$ python3 -q
>>> import numpy as np
>>> import numpy.linalg as la
>>> np.set_printoptions(suppress=True, linewidth=120)
>>> tidy = lambda a: np.round(a, 2) + 0
>>> X = np.loadtxt("run8.csv", delimiter=",")
>>> tidy(X)
array([[-0.1 , -0.13, -0.26, -0.39,  0.29, -0.02, -0.05,  0.54, -0.04,  0.48,  0.14, -0.05,  0.28,  0.13, -0.19],
       [ 0.52, -0.16, -0.36,  0.24, -0.01, -0.14, -0.06, -0.03,  0.39,  0.31, -0.39, -0.06, -0.25,  0.14, -0.05],
       [-0.26,  0.42, -0.31, -0.24, -0.02,  0.28,  0.21,  0.01,  0.28,  0.05,  0.07, -0.4 , -0.44, -0.13,  0.19],
       [-0.23, -0.25,  0.27, -0.31, -0.08,  0.06, -0.15, -0.02,  0.7 ,  0.  , -0.04,  0.39,  0.01,  0.01,  0.19],
       [ 0.13, -0.03, -0.03, -0.41, -0.42,  0.29,  0.  , -0.43, -0.16,  0.31, -0.27, -0.08,  0.31, -0.24, -0.12],
       [-0.41, -0.18,  0.17,  0.2 ,  0.  , -0.31,  0.24, -0.29,  0.26,  0.12,  0.  , -0.5 ,  0.19,  0.16, -0.33],
       [-0.26,  0.11,  0.  , -0.25,  0.17, -0.24, -0.59, -0.13, -0.22, -0.1 , -0.46, -0.17, -0.14,  0.27,  0.13],
       [-0.21, -0.2 , -0.07,  0.09,  0.46,  0.43,  0.35, -0.31, -0.18,  0.14, -0.21,  0.29, -0.1 ,  0.32,  0.08],
       [ 0.15,  0.62,  0.13, -0.23,  0.19, -0.22,  0.23, -0.09,  0.14, -0.05, -0.14,  0.32,  0.02,  0.11, -0.47],
       [-0.39, -0.17, -0.35,  0.03, -0.09, -0.34,  0.21,  0.11, -0.12, -0.07, -0.33,  0.3 , -0.14, -0.52, -0.12],
       [ 0.03,  0.05,  0.13,  0.22,  0.47,  0.37, -0.27,  0.08,  0.19, -0.12, -0.24, -0.18,  0.2 , -0.51, -0.23],
       [-0.05, -0.2 , -0.42, -0.08, -0.05,  0.17, -0.32, -0.26,  0.05, -0.31,  0.37,  0.1 , -0.16,  0.11, -0.53],
       [ 0.05, -0.14,  0.44, -0.08,  0.12, -0.09, -0.12, -0.1 , -0.17,  0.44,  0.21,  0.01, -0.6 , -0.26, -0.2 ],
       [-0.33,  0.4 , -0.1 ,  0.48, -0.2 ,  0.08, -0.34, -0.06,  0.03,  0.46,  0.11,  0.28,  0.12,  0.03,  0.01],
       [ 0.13,  0.04, -0.25, -0.09,  0.42, -0.36, -0.05, -0.48,  0.07,  0.09,  0.34,  0.04,  0.21, -0.27,  0.36]])
>>> tidy(la.svd(X, compute_uv=False))
array([1., 1., 1., 1., 1., 1., 1., 1., 1., 1., 1., 1., 1., 1., 1.])
>>> print(tidy(la.norm(X, axis=0)))
[1. 1. 1. 1. 1. 1. 1. 1. 1. 1. 1. 1. 1. 1. 1.]
